$ ipython --no-banner

In [1]: import numpy as np

In [2]: from numpy import linalg as LA

In [3]: np.set_printoptions(precision=1, suppress=True, linewidth=100)

In [4]: f = np.array([-1, 0, 2, 1, 3, -2, -1, 3]) + 0.5

In [5]: J = np.outer(f, f) / (f @ f)

In [6]: J.round(1) + 0
Out[6]: 
array([[ 0. ,  0. ,  0. ,  0. ,  0. ,  0. ,  0. ,  0. ],
       [ 0. ,  0. ,  0. ,  0. ,  0. ,  0. ,  0. ,  0. ],
       [ 0. ,  0. ,  0.2,  0.1,  0.2, -0.1,  0. ,  0.2],
       [ 0. ,  0. ,  0.1,  0.1,  0.1, -0.1,  0. ,  0.1],
       [ 0. ,  0. ,  0.2,  0.1,  0.3, -0.1,  0. ,  0.3],
       [ 0. ,  0. , -0.1, -0.1, -0.1,  0.1,  0. , -0.1],
       [ 0. ,  0. ,  0. ,  0. ,  0. ,  0. ,  0. ,  0. ],
       [ 0. ,  0. ,  0.2,  0.1,  0.3, -0.1,  0. ,  0.3]])

In [7]: B = J / LA.norm(J, axis=1, keepdims=True)

In [8]: C2 = B @ B.T

In [9]: print(round(np.degrees(np.arccos(np.clip(C2[4, 2], -1, 1))), 1))
0.0

In [10]: (C2 - 2 * np.eye(8)).round(6).argmax(axis=1)
Out[10]: array([5, 2, 1, 1, 1, 0, 0, 1])

In [11]: LA.norm(B, axis=1)
Out[11]: array([1., 1., 1., 1., 1., 1., 1., 1.])

In [12]: vals, evecs = LA.eigh(J)

In [13]: np.round(evecs.T @ J @ evecs, 1) + 0
Out[13]: 
array([[0., 0., 0., 0., 0., 0., 0., 0.],
       [0., 0., 0., 0., 0., 0., 0., 0.],
       [0., 0., 0., 0., 0., 0., 0., 0.],
       [0., 0., 0., 0., 0., 0., 0., 0.],
       [0., 0., 0., 0., 0., 0., 0., 0.],
       [0., 0., 0., 0., 0., 0., 0., 0.],
       [0., 0., 0., 0., 0., 0., 0., 0.],
       [0., 0., 0., 0., 0., 0., 0., 1.]])

In [14]: print(np.round(evecs.T @ evecs, 1) + 0)
[[1. 0. 0. 0. 0. 0. 0. 0.]
 [0. 1. 0. 0. 0. 0. 0. 0.]
 [0. 0. 1. 0. 0. 0. 0. 0.]
 [0. 0. 0. 1. 0. 0. 0. 0.]
 [0. 0. 0. 0. 1. 0. 0. 0.]
 [0. 0. 0. 0. 0. 1. 0. 0.]
 [0. 0. 0. 0. 0. 0. 1. 0.]
 [0. 0. 0. 0. 0. 0. 0. 1.]]

In [15]: np.round(LA.eigvalsh(J @ J), 1) + 0
Out[15]: array([0., 0., 0., 0., 0., 0., 0., 1.])

In [16]: np.unique(vals.round(6) + 0, return_counts=True)[1]
Out[16]: array([7, 1])

In [17]: LA.eigvalsh(J + -2 * np.eye(8))
Out[17]: array([-2., -2., -2., -2., -2., -2., -2., -1.])

In [18]: np.abs(evecs[:, -1])
Out[18]: array([0.1, 0.1, 0.4, 0.3, 0.6, 0.3, 0.1, 0.6])

In [19]: print(np.round(vals.sum(), 1), np.trace(J))
1.0 1.0

In [20]: x0 = np.array([-6, 4, 8, 6, 4, 2, 1, 5])

In [21]: np.round(np.eye(8) - J, 1) + 0
Out[21]: 
array([[ 1. ,  0. ,  0. ,  0. ,  0. ,  0. ,  0. ,  0. ],
       [ 0. ,  1. ,  0. ,  0. ,  0. ,  0. ,  0. ,  0. ],
       [ 0. ,  0. ,  0.8, -0.1, -0.2,  0.1,  0. , -0.2],
       [ 0. ,  0. , -0.1,  0.9, -0.1,  0.1,  0. , -0.1],
       [ 0. ,  0. , -0.2, -0.1,  0.7,  0.1,  0. , -0.3],
       [ 0. ,  0. ,  0.1,  0.1,  0.1,  0.9,  0. ,  0.1],
       [ 0. ,  0. ,  0. ,  0. ,  0. ,  0. ,  1. ,  0. ],
       [ 0. ,  0. , -0.2, -0.1, -0.3,  0.1,  0. ,  0.7]])

In [22]: np.trace(J)
Out[22]: np.float64(1.0)

In [23]: Uu, sigma, VT = LA.svd(J)

In [24]: print(sigma.round(1) + 0)
[1. 0. 0. 0. 0. 0. 0. 0.]

In [25]: np.argmax(sigma[:-1] / (sigma[1:] + 1e-6)) + 1
Out[25]: np.int64(1)

In [26]: B = Uu[:, :1] @ np.diag(sigma[:1]) @ VT[:1]

In [27]: round(float(np.abs(J - B).max()), 1)
Out[27]: 0.0

In [28]: round(LA.norm(J - B, 2), 1), np.round(sigma[1], 1)
Out[28]: (np.float64(0.0), np.float64(0.0))

In [29]: f, g = J[7], J[0]

In [30]: round(float(f @ g), 1)
Out[30]: -0.0

In [31]: round(float(f @ f), 1)
Out[31]: 0.3

In [32]: p = (f @ g) / (f @ f) * f

In [33]: np.round(LA.norm(f + g) ** 2 + LA.norm(f - g) ** 2, 1)
Out[33]: np.float64(0.7)

In [34]: p.round(1) + 0
Out[34]: array([0., 0., 0., 0., 0., 0., 0., 0.])

In [35]: np.round(g - p, 1) + 0
Out[35]: array([0., 0., 0., 0., 0., 0., 0., 0.])

In [36]: print(round(float((g - p) @ f), 1))
0.0

In [37]: np.round(np.outer(f, g), 1) + 0
Out[37]: 
array([[0., 0., 0., 0., 0., 0., 0., 0.],
       [0., 0., 0., 0., 0., 0., 0., 0.],
       [0., 0., 0., 0., 0., 0., 0., 0.],
       [0., 0., 0., 0., 0., 0., 0., 0.],
       [0., 0., 0., 0., 0., 0., 0., 0.],
       [0., 0., 0., 0., 0., 0., 0., 0.],
       [0., 0., 0., 0., 0., 0., 0., 0.],
       [0., 0., 0., 0., 0., 0., 0., 0.]])
